$ python -q
>>> import numpy as np
>>> from numpy import linalg as LA
>>> np.set_printoptions(suppress=True, linewidth=140)
>>> X = np.loadtxt("a.csv", delimiter=",")
>>> X.round(3)
array([[ 1.415, -2.302,  1.304],
       [ 1.991, -1.049, -1.983],
       [ 0.558,  0.982, -2.779],
       [-1.993,  2.241, -0.09 ],
       [-1.724,  2.333, -0.765],
       [ 1.736, -2.332,  0.742],
       [-2.079,  2.15 ,  0.232],
       [ 1.873, -0.793, -2.205],
       [-1.129,  2.208, -1.688],
       [ 1.928, -0.906, -2.112],
       [-2.171,  1.83 ,  0.967],
       [-1.09 ,  2.192, -1.733],
       [-2.092,  1.328,  1.69 ],
       [-1.325,  2.278, -1.434],
       [ 1.944, -2.272,  0.238],
       [-1.083,  2.189, -1.742],
       [ 1.312,  0.106, -2.696]])
>>> # null space of dimension 1
>>> gram = X.T @ X
>>> (X @ X.T).shape
(17, 17)
>>> gram.round(3)
array([[ 47.772, -46.341, -10.684],
       [-46.341,  59.29 , -14.624],
       [-10.684, -14.624,  45.939]])
>>> np.round(np.trace(gram), 3), round(float((X ** 2).sum()), 3)
(np.float64(153.0), 153.0)
>>> z = X[:, 1] > np.median(X[:, 1])
>>> r0 = X[z].mean(axis=0) - X[~z].mean(axis=0)
>>> np.round((((X - X.mean(axis=0)) @ r0 > 0) == z).mean(), 3)
np.float64(0.941)
>>> z.astype(int)
array([0, 0, 0, 1, 1, 0, 1, 0, 1, 0, 1, 1, 0, 1, 0, 1, 0])
>>> r0.round(3)
array([-2.759,  2.982,  0.085])
>>> W0 = np.loadtxt("layer14.csv", delimiter=",")
>>> W0
array([[  0.,   0.,   0.],
       [  0.,   0.,   0.],
       [ -5.,   1.,   2.],
       [  0.,   0.,   0.],
       [ -2.,  -4.,   1.],
       [ -5.,   1.,   2.],
       [  0.,   0.,   0.],
       [-11.,  -1.,   1.],
       [  0.,   0.,   0.],
       [  0.,   0.,   0.],
       [ -4.,   2.,  -2.],
       [ -4.,   2.,  -2.],
       [ -9.,   3.,   0.],
       [ -7.,  -3.,   3.],
       [ -7.,  -3.,   3.],
       [  0.,   0.,   0.],
       [ -9.,   3.,   0.],
       [ -5.,   1.,   2.]])
>>> # rows 0 and 1 are equal
>>> dist = LA.norm(W0[:, None] - W0[None], axis=-1)
>>> np.flatnonzero(dist[8] < dist.mean() / 2)
array([ 0,  1,  3,  6,  8,  9, 15])
>>> LA.matrix_rank(dist ** 2)
np.int64(5)
>>> np.round(LA.norm(W0, axis=1), 3)
array([ 0.   ,  0.   ,  5.477,  0.   ,  4.583,  5.477,  0.   , 11.091,  0.   ,  0.   ,  4.899,  4.899,  9.487,  8.185,  8.185,  0.   ,
        9.487,  5.477])
>>> dist[:5, :5].round(3)
array([[0.   , 0.   , 5.477, 0.   , 4.583],
       [0.   , 0.   , 5.477, 0.   , 4.583],
       [5.477, 5.477, 0.   , 5.477, 5.916],
       [0.   , 0.   , 5.477, 0.   , 4.583],
       [4.583, 4.583, 5.916, 4.583, 0.   ]])
>>> dist[8].round(6).argsort(kind="stable")[:4]
array([0, 1, 3, 6])
>>> dist[8].round(3)
array([ 0.   ,  0.   ,  5.477,  0.   ,  4.583,  5.477,  0.   , 11.091,  0.   ,  0.   ,  4.899,  4.899,  9.487,  8.185,  8.185,  0.   ,
        9.487,  5.477])
>>> (dist + 1e9 * np.eye(18)).round(6).argmin(axis=1)
array([ 1,  0,  5,  0,  0,  2,  0, 12,  0,  0, 11, 10, 16, 14, 13,  0, 12,  2])
>>> dist.mean(axis=1).argmax()
np.int64(7)
>>> x = np.array([0, 1, 2])
>>> h = np.maximum(W0 @ x, 0)
>>> np.maximum(W0 @ x, 0) - np.maximum(-W0 @ x, 0)
array([ 0.,  0.,  5.,  0., -2.,  5.,  0.,  1.,  0.,  0., -2., -2.,  3.,  3.,  3.,  0.,  3.,  5.])
>>> np.maximum(W0 @ (3 * x), 0)
array([ 0.,  0., 15.,  0.,  0., 15.,  0.,  3.,  0.,  0.,  0.,  0.,  9.,  9.,  9.,  0.,  9., 15.])
>>> np.flatnonzero(h > 1e-9)
array([ 2,  5,  7, 12, 13, 14, 16, 17])
>>> h
array([0., 0., 5., 0., 0., 5., 0., 1., 0., 0., 0., 0., 3., 3., 3., 0., 3., 5.])
>>> J = np.load("arr.npy")
>>> J
array([[5.05, 2.  , 0.  , 1.  ],
       [3.  , 5.05, 1.  , 1.  ],
       [2.  , 5.  , 5.05, 1.  ],
       [5.  , 2.  , 0.  , 1.05]])
>>> q, V = LA.qr(J[:, :1])[0], LA.qr(J[:, 1:])[0]
>>> sigma = LA.svd(q.T @ V, compute_uv=False)
>>> np.round(np.degrees(np.arccos(sigma.clip(0, 1))), 3)
array([1.763])
>>> np.round(LA.norm(J, axis=0), 3)
array([7.969, 7.649, 5.148, 2.025])
>>> np.round(LA.norm(J, axis=1), 3)
array([5.523, 6.042, 7.45 , 5.487])
>>> round(float(LA.norm(J, "nuc")), 3)
18.239
>>> np.round(LA.norm(J) ** 2 / LA.norm(J, 2) ** 2, 3)
np.float64(1.264)
>>> U, sigma, Vt = LA.svd(J)
>>> sigma.round(3)
array([10.988,  5.319,  1.892,  0.041])
>>> B = U[:, :3] @ np.diag(sigma[:3]) @ Vt[:3]
>>> np.round(LA.norm(J - B, 2), 3), round(float(sigma[3]), 3)
(np.float64(0.041), 0.041)
>>> np.round(LA.norm(J - B) / LA.norm(J), 3)
np.float64(0.003)
>>> LA.matrix_rank(B)
np.int64(3)
>>> B = np.array([[2, 0], [1, 2]])
>>> C = np.array([[0, 3, 3], [-2, 2, 3], [1, 3, 1]])
>>> F = np.kron(B, C)
>>> F
array([[ 0,  6,  6,  0,  0,  0],
       [-4,  4,  6,  0,  0,  0],
       [ 2,  6,  2,  0,  0,  0],
       [ 0,  3,  3,  0,  6,  6],
       [-2,  2,  3, -4,  4,  6],
       [ 1,  3,  1,  2,  6,  2]])
>>> theta = np.radians(157)
>>> R = np.eye(6)
>>> R[4, 4] = R[1, 1] = np.cos(theta)
>>> R[4, 1], R[1, 4] = -np.sin(theta), np.sin(theta)
>>> R.round(3)
array([[ 1.   ,  0.   ,  0.   ,  0.   ,  0.   ,  0.   ],
       [ 0.   , -0.921,  0.   ,  0.   ,  0.391,  0.   ],
       [ 0.   ,  0.   ,  1.   ,  0.   ,  0.   ,  0.   ],
       [ 0.   ,  0.   ,  0.   ,  1.   ,  0.   ,  0.   ],
       [ 0.   , -0.391,  0.   ,  0.   , -0.921,  0.   ],
       [ 0.   ,  0.   ,  0.   ,  0.   ,  0.   ,  1.   ]])
>>> B = F @ R.T
>>> np.round(LA.svd(F, compute_uv=False), 3), np.round(LA.svd(B, compute_uv=False), 3)
(array([16.01 ,  9.76 ,  6.592,  4.018,  1.433,  0.874]), array([16.01 ,  9.76 ,  6.592,  4.018,  1.433,  0.874]))
>>> np.round(np.abs(B - F).max(axis=0), 3)
array([ 0.   , 11.523,  0.   ,  0.   , 12.695,  0.   ])
>>> np.allclose(LA.norm(F, axis=1), LA.norm(B, axis=1))
True
